$ ipython --no-banner

In [1]: import numpy as np

In [2]: np.set_printoptions(suppress=True, linewidth=160)

In [3]: J = np.loadtxt("case15.csv", delimiter=",")

In [4]: print(J.round(1) + 0)
[[-0.7  0.6  0.1 -1.3  0.4  1.2]
 [-0.1 -0.1 -1.8  0.2  0.8  0.1]
 [-1.3  0.8  0.4  0.7  0.8 -0.7]
 [-0.6  0.7 -0.7 -0.1 -1.6 -0.2]
 [ 0.7  1.   0.1  1.2  0.   1.1]
 [ 1.1  1.2 -0.1 -0.7  0.4 -0.9]]

In [5]: print(np.round(J.ravel(order="F"), 1) + 0)
[-0.7 -0.1 -1.3 -0.6  0.7  1.1  0.6 -0.1  0.8  0.7  1.   1.2  0.1 -1.8  0.4 -0.7  0.1 -0.1 -1.3  0.2  0.7 -0.1  1.2 -0.7  0.4  0.8  0.8 -1.6  0.   0.4  1.2
  0.1 -0.7 -0.2  1.1 -0.9]

In [6]: t3 = J.reshape(6, 2, -1)

In [7]: print(np.round(np.swapaxes(t3, 1, 2)[1], 1))
[[-0.1  0.2]
 [-0.1  0.8]
 [-1.8  0.1]]

In [8]: print(t3.shape)
(6, 2, 3)

In [9]: x = np.array([2, -1, -3, 1, -5, -4])

In [10]: rhs = J @ x

In [11]: print(rhs.round(1))
[-10.1   1.4  -4.9   9.1  -3.    2.3]

In [12]: print(np.round(np.linalg.solve(J, -3 * rhs), 1))
[-6.  3.  9. -3. 15. 12.]

In [13]: print(np.round(np.linalg.solve(J, rhs), 1))
[ 2. -1. -3.  1. -5. -4.]

In [14]: print(np.round(np.linalg.solve(J.T, J[0]), 1) + 0)
[1. 0. 0. 0. 0. 0.]

In [15]: x = np.array([8, 0, 3, 1, 6, 0])

In [16]: print(np.round(J @ (2 * x), 1))
[ -8.4  -2.7  -7.3 -32.8  13.3  19.4]

In [17]: print(np.round(np.einsum("ij,j->i", J, x), 1))
[ -4.2  -1.4  -3.7 -16.4   6.6   9.7]

In [18]: print(np.round(J @ x, 1))
[ -4.2  -1.4  -3.7 -16.4   6.6   9.7]

In [19]: print(np.round(J @ np.eye(6)[5], 1))
[ 1.2  0.1 -0.7 -0.2  1.1 -0.9]

In [20]: print(np.round(J @ J.T, 1) + 0)
[[4. 0. 0. 0. 0. 0.]
 [0. 4. 0. 0. 0. 0.]
 [0. 0. 4. 0. 0. 0.]
 [0. 0. 0. 4. 0. 0.]
 [0. 0. 0. 0. 4. 0.]
 [0. 0. 0. 0. 0. 4.]]

In [21]: print(round(float(J[:, 2] @ J[:, 4]), 1))
0.0

In [22]: print(np.round(J.T @ J, 1) + 0)
[[4. 0. 0. 0. 0. 0.]
 [0. 4. 0. 0. 0. 0.]
 [0. 0. 4. 0. 0. 0.]
 [0. 0. 0. 4. 0. 0.]
 [0. 0. 0. 0. 4. 0.]
 [0. 0. 0. 0. 0. 4.]]

In [23]: t = np.radians(9)

In [24]: r_ = np.eye(6)

In [25]: r_[2, 2] = r_[1, 1] = np.cos(t)

In [26]: r_[2, 1], r_[1, 2] = -np.sin(t), np.sin(t)

In [27]: print(r_.round(1))
[[ 1.   0.   0.   0.   0.   0. ]
 [ 0.   1.   0.2  0.   0.   0. ]
 [ 0.  -0.2  1.   0.   0.   0. ]
 [ 0.   0.   0.   1.   0.   0. ]
 [ 0.   0.   0.   0.   1.   0. ]
 [ 0.   0.   0.   0.   0.   1. ]]

In [28]: A2 = J @ r_.T

In [29]: print(np.allclose(np.linalg.norm(J, axis=1), np.linalg.norm(A2, axis=1)))
True

In [30]: print(np.round(np.linalg.svd(J, compute_uv=False), 1), np.round(np.linalg.svd(A2, compute_uv=False), 1))
[2. 2. 2. 2. 2. 2.] [2. 2. 2. 2. 2. 2.]

In [31]: print(np.round(np.abs(A2 - J).max(axis=0), 1))
[0.  0.3 0.2 0.  0.  0. ]

In [32]: print(A2.round(1) + 0)
[[-0.7  0.6  0.  -1.3  0.4  1.2]
 [-0.1 -0.4 -1.8  0.2  0.8  0.1]
 [-1.3  0.9  0.2  0.7  0.8 -0.7]
 [-0.6  0.6 -0.8 -0.1 -1.6 -0.2]
 [ 0.7  1.  -0.1  1.2  0.   1.1]
 [ 1.1  1.1 -0.3 -0.7  0.4 -0.9]]

In [33]: A = np.loadtxt("dump.csv", delimiter=",")

In [34]: print(A)
[[ 3.  -2.3 -4.2 -5.1 -2.  -5.2  3.3]
 [-7.8  0.4  0.4  2.6  4.9 -2.7  0. ]
 [ 3.  -2.5 -2.6 -4.  -3.7 -0.7  6.9]
 [-0.2 -3.6 -4.4  0.9 -5.7  1.4 -5.7]
 [ 3.1  4.4  2.5 -4.4 -4.9 -4.4 -1.6]
 [-2.5  4.9  0.1 -7.8 -2.3  1.4 -1.2]
 [ 6.1  3.4 -3.5  4.   2.7  3.8  0.7]
 [ 4.1  1.3  1.6  1.  -8.5  1.2  1.8]
 [-3.2  1.9 -7.   5.2  2.   2.3  0.9]
 [ 3.3 -3.   0.8 -2.7  3.3  5.5 -5.5]
 [-4.8 -1.7 -1.2  3.3  3.3  3.  -6.5]
 [ 2.5 -1.5  1.3 -3.   1.8  8.4  2.6]
 [-2.1  0.3 -2.3  3.6  2.8  7.6 -3.4]
 [ 3.6  3.5 -2.6 -1.8 -4.7 -4.3 -4.9]
 [-2.6  3.9  3.5  0.7  5.9  2.4 -4.9]
 [-3.3 -0.6 -0.1 -3.6 -4.4 -2.9 -6.9]
 [ 4.  -0.1  1.1 -2.2 -8.4  2.6 -0.2]
 [-3.8  0.6  0.3 -5.4 -1.4 -7.2 -1.1]
 [-0.5  4.1 -6.5 -0.1  3.2 -2.4 -5.1]
 [ 4.  -0.3  5.4 -4.8 -5.5 -0.1 -1. ]
 [ 4.5  5.  -1.2 -1.8  0.4  4.6 -5.4]
 [ 1.6 -7.5 -3.9  4.6 -0.7 -1.3  1.1]
 [ 4.7  2.7  0.8  3.2  2.2 -2.9 -6.7]
 [-2.9 -1.1  2.3  1.8  7.7  3.1 -3.6]
 [-1.  -6.4  3.   4.6  4.5 -2.  -1.9]
 [-1.9 -3.7  2.1  3.1 -7.8  1.4 -2.3]
 [ 1.1 -1.3  8.6 -3.5  2.   2.5 -0.2]
 [ 5.8 -0.8  3.5 -1.3 -0.2  7.1  1. ]]

In [35]: P = A @ np.linalg.solve(A.T @ A, A.T)

In [36]: print(np.round(np.trace(P), 1))
7.0

In [37]: print(np.linalg.matrix_rank(np.eye(28) - P))
21

In [38]: print(np.round(np.diag(P), 1))
[0.3 0.2 0.2 0.3 0.2 0.3 0.3 0.3 0.3 0.4 0.2 0.3 0.2 0.2 0.2 0.3 0.2 0.2 0.3 0.2 0.2 0.3 0.4 0.2 0.3 0.3 0.2 0.2]

In [39]: print(np.round(np.linalg.eigvalsh(P), 1) + 0)
[0. 0. 0. 0. 0. 0. 0. 0. 0. 0. 0. 0. 0. 0. 0. 0. 0. 0. 0. 0. 0. 1. 1. 1. 1. 1. 1. 1.]

In [40]: print(np.round(P @ A[:, 5], 1))
[-5.2 -2.7 -0.7  1.4 -4.4  1.4  3.8  1.2  2.3  5.5  3.   8.4  7.6 -4.3  2.4 -2.9  2.6 -7.2 -2.4 -0.1  4.6 -1.3 -2.9  3.1 -2.   1.4  2.5  7.1]
